$ python3 -q
>>> import numpy as np
>>> import numpy.linalg as la
>>> np.set_printoptions(precision=1, suppress=True, linewidth=160)
>>> M = np.loadtxt("x.csv", delimiter=",")
>>> print(M)
[[-2. -2. -2. -2.]
 [-2. -2. -2. -2.]
 [-2. -2. -2. -2.]
 [-2. -2. -2. -2.]]
>>> # symmetric, so the eigenvalues are real
>>> rk = la.matrix_rank(M)
>>> print(rk)
1
>>> null = la.svd(M)[2][rk:].T
>>> print(la.matrix_rank(M.T @ M), la.matrix_rank(M @ M.T))
1 1
>>> print([int(la.matrix_rank(np.delete(M, i, axis=0))) for i in range(4)])
[1, 1, 1, 1]
>>> print(null @ null.T)
[[ 0.8 -0.3 -0.3 -0.3]
 [-0.3  0.7 -0.2 -0.2]
 [-0.3 -0.2  0.7 -0.3]
 [-0.3 -0.2 -0.3  0.8]]
>>> print([int(la.matrix_rank(M[:i])) for i in range(1, len(M) + 1)])
[1, 1, 1, 1]
>>> print(np.allclose(M @ null, 0))
True
>>> P = np.triu(np.array([[-3, 3, -3, 1], [3, -2, -3, 1], [-1, -1, 1, 0], [2, 1, 2, 2]]), 1) + np.eye(4)
>>> M2 = P @ M @ la.inv(P)
>>> print(la.matrix_rank(M2))
1
>>> print(round(la.det(M2), 1))
0.0
>>> r0 = np.array([0, 2])
>>> print(np.correlate(M[0], M[3], "full"))
[ 4.  8. 12. 16. 12.  8.  4.]
>>> print(np.cross(M[0, :3], M[3, :3]))
[0. 0. 0.]
>>> print(np.convolve(M[0], r0))
[ 0. -4. -4. -4. -4.]
>>> print(M @ la.pinv(M) @ M)
[[-2. -2. -2. -2.]
 [-2. -2. -2. -2.]
 [-2. -2. -2. -2.]
 [-2. -2. -2. -2.]]
>>> print(np.abs(np.diag(la.qr(M)[1])) > 1e-9)
[ True False False False]
>>> print(np.unique(M.round(6), axis=0).shape)
(1, 4)
>>> print(np.allclose(M[:-1].T @ la.lstsq(M[:-1].T, M[-1])[0], M[-1]))
True
>>> W0 = np.array([[-7, 0, 0, 0], [7, -7, 0, 0], [-7, 6, -9, 0], [-8, 8, -1, 5]])
>>> C2 = W0.T @ W0
>>> print(la.eigvalsh(C2)[::-1])
[377.6  55.2  24.7   9.4]
>>> print(np.diag(C2))
[211 149  82  25]
>>> print(C2)
[[ 211 -155   71  -40]
 [-155  149  -62   40]
 [  71  -62   82   -5]
 [ -40   40   -5   25]]
>>> mat = np.load("arr.npy")
>>> print(mat)
[[-2  2  0  1]
 [-2  2  0  1]
 [ 2 -2  2 -2]]
>>> U, sig, Vt = la.svd(mat)
>>> print(np.argmax(sig[:-1] / (sig[1:] + 1e-6)) + 1)
2
>>> print(sig.round(1) + 0)
[5.6 1.7 0. ]
>>> M2 = U[:, :2] @ np.diag(sig[:2]) @ Vt[:2]
>>> print(la.matrix_rank(mat, rtol=0.05))
2
>>> print(round(float(la.norm(mat - M2) / la.norm(mat)), 1))
0.0
>>> M2 = mat / la.norm(mat, axis=1, keepdims=True)
>>> C2 = M2 @ M2.T
>>> print(la.norm(M2, axis=1))
[1. 1. 1.]
>>> print(C2)
[[ 1.   1.  -0.8]
 [ 1.   1.  -0.8]
 [-0.8 -0.8  1. ]]
>>> U, sig, Vt = la.svd(mat)
>>> evecs = Vt[:(sig > 1e-8).sum()]
>>> rng = np.random.default_rng(817)
>>> x = mat[1] + 4 * mat[2] + rng.integers(2) * np.eye(4)[1]
>>> print(x)
[ 6. -5.  8. -7.]
>>> print(la.matrix_rank(np.vstack([mat, x])))
3
>>> print(np.allclose(evecs.T @ evecs @ x, x))
False
>>> print(la.cond(mat) > 100)
True
>>> print(round(la.norm(mat, 2) / la.norm(mat), 1))
1.0
>>> rk = la.matrix_rank(mat)
>>> print(rk)
2
>>> null = la.svd(mat)[2][rk:].T
>>> print([int(la.matrix_rank(mat[:i])) for i in range(1, len(mat) + 1)])
[1, 1, 2]
>>> print([int(la.matrix_rank(mat[:, :j + 1])) for j in range(4)])
[1, 1, 2, 2]
>>> print(np.round(mat @ null, 1) + 0)
[[0. 0.]
 [0. 0.]
 [0. 0.]]
>>> print([int(la.matrix_rank(np.delete(mat, i, axis=0))) for i in range(3)])
[2, 2, 1]
>>> print(null @ null.T)
[[ 0.5  0.5  0.1  0.2]
 [ 0.5  0.5 -0.1 -0.2]
 [ 0.1 -0.1  0.2  0.4]
 [ 0.2 -0.2  0.4  0.7]]
>>> print(np.allclose(mat @ null, 0))
True
>>> E = np.load("data.npy")
>>> print(E)
[[ 0  2  6]
 [ 0  8 18]
 [ 0  9 20]
 [ 0  9 20]
 [ 0  0  0]
 [ 0  0  0]
 [ 0  2  6]
 [ 0  9 20]
 [ 0  1  4]
 [ 0  9 20]
 [ 0  3  8]
 [ 0  0  0]
 [ 0  7 16]
 [ 0  0  0]
 [ 0  0  0]
 [ 0  0  0]]
>>> # rows and columns are dependent
>>> rk = la.matrix_rank(E)
>>> print(rk)
2
>>> null = la.svd(E)[2][rk:].T
>>> print(la.matrix_rank(E.T @ E), la.matrix_rank(E @ E.T))
2 2
>>> print(null[:, 0] / null[np.abs(null[:, 0]).round(6).argmax(), 0])
[1. 0. 0.]
>>> print([int(la.matrix_rank(E[:, :j + 1])) for j in range(3)])
[0, 1, 2]
>>> print(np.allclose(E @ null, 0))
True
>>> print(null.shape)
(3, 1)
>>> U, sig, Vt = la.svd(E, full_matrices=False)
>>> print(np.abs(U[:, 0]).round(6).argmax())
2
>>> print((sig > 1e-8).sum())
2
>>> print(U.shape, sig.shape, Vt.shape)
(16, 3) (3,) (3, 3)
>>> print(np.round(Vt @ Vt.T, 1) + 0)
[[1. 0. 0.]
 [0. 1. 0.]
 [0. 0. 1.]]
>>> print(np.allclose(U * sig @ Vt, E))
True
>>> print(np.round(sig / sig[0], 1) + 0)
[1. 0. 0.]
>>> print(la.matrix_rank(E, rtol=0.1))
1
>>> print(la.cond(E) > 100)
True
>>> print(round(la.norm(E, 2) / la.norm(E), 1))
1.0
>>> K = np.array([[0.0, 1.0, 0.0, 0.0],
...     [2.0, -1.0, 0.0, 0.0],
...     [0.0, 0.0, 1.0, 6.0],
...     [0.0, 0.0, 3.0, 1.0]])
>>> z = rng.permutation(4)
>>> M2 = K[:, z] * rng.choice([-1, 1], 4)
>>> print(M2)
[[ 0.  0.  1. -0.]
 [ 0.  0. -1. -2.]
 [ 1.  6.  0. -0.]
 [ 3.  1.  0. -0.]]
>>> U, _, Vt = la.svd(K.T @ M2)
>>> print(z)
[2 3 1 0]
>>> print(la.norm(K, axis=1).argmax())
2
>>> print(round(la.norm(K, 2), 1))
6.3
>>> print(la.norm(K, axis=1))
[1.  2.2 6.1 3.2]
>>> P = np.triu(np.array([[0, 2, 2, 0], [1, 1, 0, 1], [1, 1, 2, 1], [1, 0, 1, 1]]), 1) + np.eye(4)
>>> M2 = P @ K @ la.inv(P)
>>> print(np.trace(M2), np.trace(K))
1.0 1.0
>>> print(P @ K - K @ P)
[[ 4. -2.  2. 11.]
 [ 0. -4. -1.  2.]
 [ 0.  0.  3.  0.]
 [ 0.  0.  0. -3.]]
>>> W1 = np.array([[-5, 8, -4], [9, -5, 8], [2, 0, 4], [4, 6, 7]])
>>> b = np.array([-6, -6, 9])
>>> hid = np.maximum(K @ W1 + b, 0)
>>> print(la.matrix_rank(hid))
3
>>> print((hid > 0).mean(axis=0))
[0.8 0.5 0.8]
>>> print(hid)
[[ 3.  0. 17.]
 [ 0. 15.  0.]
 [20. 30. 55.]
 [ 4.  0. 28.]]
>>> basis = np.array([[-9, 4], [-2, 8], [-9, -6]])
>>> print(W1 @ basis)
[[  65   68]
 [-143  -52]
 [ -54  -16]
 [-111   22]]
>>> feats = np.load("run15.npy")
>>> print(feats)
[[3.1 1. ]
 [3.  1.1]]
>>> W1 = np.array([[0, -2, -4, 0, 2, -1], [-4, 0, 3, -4, 2, 0]])
>>> b = np.array([2, -2, -1, 0, -2, -1])
>>> hid = np.maximum(feats @ W1 + b, 0)
>>> print((hid > 0).astype(int))
[[0 0 0 0 1 0]
 [0 0 0 0 1 0]]
>>> print((hid > 0).mean(axis=0))
[0. 0. 0. 0. 1. 0.]
>>> print(hid)
[[0.  0.  0.  0.  6.2 0. ]
 [0.  0.  0.  0.  6.2 0. ]]
>>> basis = np.array([[-5, -4, 0],
...     [-7, 6, 5],
...     [-6, 4, 7],
...     [8, -5, 3],
...     [7, 4, 2],
...     [-3, 9, 4]])
>>> print(hid @ basis)
[[43.4 24.8 12.4]
 [43.4 24.8 12.4]]
>>> print((hid @ basis).round(6).argmax(axis=1))
[0 0]
>>> print(round(la.det(2 * feats), 1), round(float(la.det(feats)), 1))
1.6 0.4
>>> print(np.round(la.det(feats.T), 1))
0.4
>>> print(np.kron(np.eye(2, dtype=int), feats))
[[3.1 1.  0.  0. ]
 [3.  1.1 0.  0. ]
 [0.  0.  3.1 1. ]
 [0.  0.  3.  1.1]]
>>> print(np.round(la.det(feats[::-1]), 1))
-0.4
>>> w, evecs = la.eig(feats)
>>> print(np.sort(la.eigvals(la.inv(feats))))
[ 0.2 10. ]
>>> print(np.sort(la.eigvals(feats.T)))
[0.1 4.1]
>>> X = np.load("w.npy")
>>> print(X)
[[5.8 3.1]
 [2.3 1.4]]
>>> z = rng.permutation(2)
>>> print(z)
[0 1]
>>> M2 = X[z][:, z]
>>> print(np.sort(np.abs(la.eigvals(M2))))
[0.1 7.1]
>>> print(np.diag(M2))
[5.8 1.4]
>>> print(np.round(la.det(M2), 1), np.round(la.det(X[z]), 1))
1.0 1.0
>>> def softmax(z):
...     e = np.exp(z - z.max(axis=-1, keepdims=True))
...     return e / e.sum(axis=-1, keepdims=True)
... 
>>> print(np.round(softmax(mat[2]), 1) + 0)
[0.5 0.  0.5 0. ]
>>> print(softmax(mat).sum(axis=1))
[1. 1. 1.]
>>> print(np.round(softmax(mat[2] + 5), 1) + 0)
[0.5 0.  0.5 0. ]
>>> scores = mat @ mat.T / np.sqrt(4)
>>> print(softmax(scores)[2] @ mat)
[ 2. -2.  2. -2.]
>>> print(np.round(softmax(scores), 1) + 0)
[[0.5 0.5 0. ]
 [0.5 0.5 0. ]
 [0.  0.  1. ]]
>>> print(np.round(softmax(scores + np.triu(np.full(scores.shape, -np.inf), 1)), 1) + 0)
[[1.  0.  0. ]
 [0.5 0.5 0. ]
 [0.  0.  1. ]]
>>> Q = X.astype(float).copy()
>>> for j in range(2):
...     Q[:, j] -= Q[:, :j] @ (Q[:, :j].T @ Q[:, j])
...     Q[:, j] /= la.norm(Q[:, j])
... 
>>> print(np.round(Q.T @ X, 1) + 0)
[[6.2 3.4]
 [0.  0.2]]
>>> print(np.round(Q.T @ Q, 1) + 0)
[[1. 0.]
 [0. 1.]]
>>> print(Q)
[[ 0.9 -0.4]
 [ 0.4  0.9]]
>>> M2 = la.inv(Q)
>>> print(round(float(la.slogdet(Q)[0]), 1))
1.0
>>> print(np.allclose(M2, Q.T))
True
>>> print((np.abs(M2) > 1e-9).astype(int))
[[1 1]
 [1 1]]
>>> print(la.det(Q) * M2)
[[ 0.9  0.4]
 [-0.4  0.9]]
>>> print(la.matrix_rank(X, rtol=0.1))
1
>>> print(round(np.log10(la.cond(X))))
2
>>> arr = np.array([[1.0, 0.0, 0.0], [2.0, 1.0, 0.0], [0.0, 0.0, 0.0]])
>>> print(np.unique(arr.round(6), axis=0).shape)
(3, 3)
>>> U, sig, Vt = la.svd(arr, full_matrices=False)
>>> print(np.abs(U[:, 0]).round(6).argmax())
1
>>> print(np.abs(Vt[0]))
[0.9 0.4 0. ]
>>> print(np.argsort(-la.norm(arr, axis=0).round(6), kind="stable")[:3])
[0 1 2]
>>> print(la.matrix_rank(arr, rtol=0.1))
2
>>> print(np.round(la.norm(arr, 2) / la.norm(arr), 1))
1.0
